$ python3 -q
>>> import numpy as np
>>> np.set_printoptions(precision=2, suppress=True, linewidth=140)
>>> rnd = lambda a: np.round(a, 2) + 0
>>> W0 = np.loadtxt("m.csv", delimiter=",")
>>> print(rnd(W0))
[[ 0.32  0.48 -0.1   0.1   0.29  0.29 -0.48  0.1  -0.48]
 [ 0.48  0.66  0.07 -0.07 -0.21 -0.21  0.34 -0.07  0.34]
 [-0.1   0.07  0.99  0.01  0.04  0.04 -0.07  0.01 -0.07]
 [ 0.1  -0.07  0.01  0.99 -0.04 -0.04  0.07 -0.01  0.07]
 [ 0.29 -0.21  0.04 -0.04  0.88 -0.12  0.21 -0.04  0.21]
 [ 0.29 -0.21  0.04 -0.04 -0.12  0.88  0.21 -0.04  0.21]
 [-0.48  0.34 -0.07  0.07  0.21  0.21  0.66  0.07 -0.34]
 [ 0.1  -0.07  0.01 -0.01 -0.04 -0.04  0.07  0.99  0.07]
 [-0.48  0.34 -0.07  0.07  0.21  0.21 -0.34  0.07  0.66]]
>>> rng = np.random.default_rng(718)
>>> labels = rng.permutation(9)
>>> B = W0[:, labels] * rng.choice([-1, 1], 9)
>>> print(rnd(B))
[[ 0.29  0.48  0.1   0.32 -0.1  -0.1   0.29 -0.48  0.48]
 [-0.21 -0.34 -0.07  0.48  0.07  0.07 -0.21 -0.66 -0.34]
 [ 0.04  0.07 -0.99 -0.1  -0.01 -0.01  0.04 -0.07  0.07]
 [-0.04 -0.07 -0.01  0.1   0.01 -0.99 -0.04  0.07 -0.07]
 [-0.12 -0.21 -0.04  0.29  0.04  0.04  0.88  0.21 -0.21]
 [ 0.88 -0.21 -0.04  0.29  0.04  0.04 -0.12  0.21 -0.21]
 [ 0.21  0.34  0.07 -0.48 -0.07 -0.07  0.21 -0.34 -0.66]
 [-0.04 -0.07 -0.01  0.1  -0.99  0.01 -0.04  0.07 -0.07]
 [ 0.21 -0.66  0.07 -0.48 -0.07 -0.07  0.21 -0.34  0.34]]
>>> left, _, Vt = np.linalg.svd(W0.T @ B)
>>> rnd(np.linalg.lstsq(W0, B)[0])
array([[ 0.,  0.,  0.,  1.,  0.,  0.,  0.,  0.,  0.],
       [ 0.,  0.,  0.,  0.,  0.,  0.,  0., -1.,  0.],
       [ 0.,  0., -1.,  0.,  0.,  0.,  0.,  0.,  0.],
       [ 0.,  0.,  0.,  0.,  0., -1.,  0.,  0.,  0.],
       [ 0.,  0.,  0.,  0.,  0.,  0.,  1.,  0.,  0.],
       [ 1.,  0.,  0.,  0.,  0.,  0.,  0.,  0.,  0.],
       [ 0.,  0.,  0.,  0.,  0.,  0.,  0.,  0., -1.],
       [ 0.,  0.,  0.,  0., -1.,  0.,  0.,  0.,  0.],
       [ 0., -1.,  0.,  0.,  0.,  0.,  0.,  0.,  0.]])
>>> x0 = np.array([6, 9, 7, -4, 4, -7, 7, 1, -6])
>>> [p for p in range(1, 25) if np.allclose(np.linalg.matrix_power(W0, p), np.eye(9))]
[2, 4, 6, 8, 10, 12, 14, 16, 18, 20, 22, 24]
>>> rnd(W0.T @ (W0 @ x0))
array([ 6.,  9.,  7., -4.,  4., -7.,  7.,  1., -6.])
>>> rnd(np.linalg.inv(W0))
array([[ 0.32,  0.48, -0.1 ,  0.1 ,  0.29,  0.29, -0.48,  0.1 , -0.48],
       [ 0.48,  0.66,  0.07, -0.07, -0.21, -0.21,  0.34, -0.07,  0.34],
       [-0.1 ,  0.07,  0.99,  0.01,  0.04,  0.04, -0.07,  0.01, -0.07],
       [ 0.1 , -0.07,  0.01,  0.99, -0.04, -0.04,  0.07, -0.01,  0.07],
       [ 0.29, -0.21,  0.04, -0.04,  0.88, -0.12,  0.21, -0.04,  0.21],
       [ 0.29, -0.21,  0.04, -0.04, -0.12,  0.88,  0.21, -0.04,  0.21],
       [-0.48,  0.34, -0.07,  0.07,  0.21,  0.21,  0.66,  0.07, -0.34],
       [ 0.1 , -0.07,  0.01, -0.01, -0.04, -0.04,  0.07,  0.99,  0.07],
       [-0.48,  0.34, -0.07,  0.07,  0.21,  0.21, -0.34,  0.07,  0.66]])
>>> f = np.array([0, 4, 2, -1, -4, 2, 4, -4, -1])
>>> B = W0 + np.outer(f, np.eye(9)[5])
>>> np.linalg.matrix_rank(B - W0)
np.int64(1)
>>> np.linalg.matrix_rank(np.linalg.inv(B) - np.linalg.inv(W0), tol=1e-8)
np.int64(1)
>>> q, evecs = np.linalg.qr(W0[:, :7])[0], np.linalg.qr(W0[:, 7:])[0]
>>> sv = np.linalg.svd(q.T @ evecs, compute_uv=False)
>>> (sv > 0.9).sum()
np.int64(0)
>>> B = np.array([[-2, -1],
...     [-3, -3],
...     [3, -1],
...     [-3, 3],
...     [0, -2],
...     [2, -2],
...     [-3, -2],
...     [-1, 0],
...     [2, -2]])
>>> np.linalg.matrix_rank(np.vstack([W0, B.T]))
np.int64(9)
>>> print(np.vstack([W0, B.T]).shape)
(11, 9)
>>> basis = np.array([[-1, 1, -1, -2], [-2, -2, -1, -2]])
>>> feats = rng.normal(size=(31, 2)) @ basis + np.array([0, 2, 3, -1])
>>> rnd(feats)
array([[ 2.09,  1.95,  4.58,  2.16],
       [-2.86, -2.04,  1.86, -3.27],
       [-1.17,  2.87,  1.91, -3.19],
       [-0.77,  1.54,  2.54, -1.92],
       [-4.44,  2.5 , -0.45, -7.9 ],
       [-0.83,  2.94,  2.14, -2.72],
       [ 2.1 ,  5.06,  3.81,  0.62],
       [-3.69,  0.27,  0.67, -5.66],
       [ 3.1 ,  4.77,  4.63,  2.26],
       [-0.72,  0.97,  2.72, -1.57],
       [ 3.21,  6.12,  4.38,  1.76],
       [-0.62,  1.02,  2.78, -1.44],
       [-1.42,  0.69,  2.26, -2.47],
       [ 1.74,  2.02,  4.3 ,  1.6 ],
       [-0.65,  2.01,  2.51, -1.98],
       [-1.49,  0.79,  2.19, -2.63],
       [-1.01,  1.64,  2.33, -2.34],
       [ 1.89,  5.35,  3.58,  0.16],
       [ 0.62,  1.23,  3.66,  0.32],
       [-0.61, -0.5 ,  3.17, -0.66],
       [-3.04,  0.82,  1.02, -4.97],
       [-2.44,  1.03,  1.41, -4.17],
       [ 2.52,  0.92,  5.16,  3.32],
       [-3.99,  1.6 ,  0.11, -6.79],
       [ 0.31,  3.37,  2.89, -1.23],
       [ 0.13,  1.35,  3.26, -0.49],
       [ 0.81,  5.23,  2.8 , -1.41],
       [-1.76,  4.08,  1.16, -4.68],
       [-1.12, -0.11,  2.69, -1.62],
       [ 1.22,  1.91,  3.94,  0.87],
       [-0.7 , -0.88,  3.2 , -0.6 ]])
>>> # rank 3
>>> x0 = np.array([-3, 9, 3, -4, -1, -4, 3, -3, -2])
>>> rhs = W0 @ x0
>>> c, lr = np.zeros(9), 1 / np.linalg.norm(W0, 2) ** 2
>>> for i in range(30):
...     c -= lr * W0.T @ (W0 @ c - rhs)
...     if i % 5 == 0: print(i, round(np.linalg.norm(W0 @ c - rhs), 2))
... 
0 0.0
5 0.0
10 0.0
15 0.0
20 0.0
25 0.0
>>> rnd(c)
array([-3.,  9.,  3., -4., -1., -4.,  3., -3., -2.])
